% python3 -q
>>> import numpy as np
>>> from numpy import linalg as LA
>>> np.set_printoptions(precision=2, suppress=True, linewidth=200, legacy="1.25")
>>> rd = lambda a: np.round(a, 2) + 0
>>> basis = np.array([[3, 1, 1], [0, 2, 0], [2, 0, 1]])
>>> rng = np.random.default_rng(16993)
>>> feats = (rng.random((33, 3)) < 0.25) @ basis
>>> feats
array([[3, 1, 1],
       [0, 2, 0],
       [0, 0, 0],
       [0, 0, 0],
       [0, 0, 0],
       [3, 3, 1],
       [0, 2, 0],
       [3, 1, 1],
       [3, 1, 1],
       [0, 0, 0],
       [0, 2, 0],
       [2, 2, 1],
       [0, 0, 0],
       [2, 0, 1],
       [5, 1, 2],
       [2, 0, 1],
       [3, 1, 1],
       [0, 0, 0],
       [3, 1, 1],
       [2, 0, 1],
       [2, 2, 1],
       [2, 0, 1],
       [0, 0, 0],
       [2, 2, 1],
       [3, 1, 1],
       [5, 3, 2],
       [0, 0, 0],
       [2, 2, 1],
       [3, 3, 1],
       [0, 0, 0],
       [3, 1, 1],
       [0, 2, 0],
       [5, 1, 2]])
>>> # rows 2 and 3 are equal
>>> z = rng.permutation(3)
>>> B = feats[:, z] * rng.choice([-1, 1], 3)
>>> B
array([[-1,  1,  3],
       [ 0,  2,  0],
       [ 0,  0,  0],
       [ 0,  0,  0],
       [ 0,  0,  0],
       [-1,  3,  3],
       [ 0,  2,  0],
       [-1,  1,  3],
       [-1,  1,  3],
       [ 0,  0,  0],
       [ 0,  2,  0],
       [-1,  2,  2],
       [ 0,  0,  0],
       [-1,  0,  2],
       [-2,  1,  5],
       [-1,  0,  2],
       [-1,  1,  3],
       [ 0,  0,  0],
       [-1,  1,  3],
       [-1,  0,  2],
       [-1,  2,  2],
       [-1,  0,  2],
       [ 0,  0,  0],
       [-1,  2,  2],
       [-1,  1,  3],
       [-2,  3,  5],
       [ 0,  0,  0],
       [-1,  2,  2],
       [-1,  3,  3],
       [ 0,  0,  0],
       [-1,  1,  3],
       [ 0,  2,  0],
       [-2,  1,  5]])
>>> Uu, _, Vt = LA.svd(feats.T @ B)
>>> z
array([2, 1, 0])
>>> rd(LA.lstsq(feats, B)[0])
array([[ 0.,  0.,  1.],
       [ 0.,  1.,  0.],
       [-1.,  0.,  0.]])
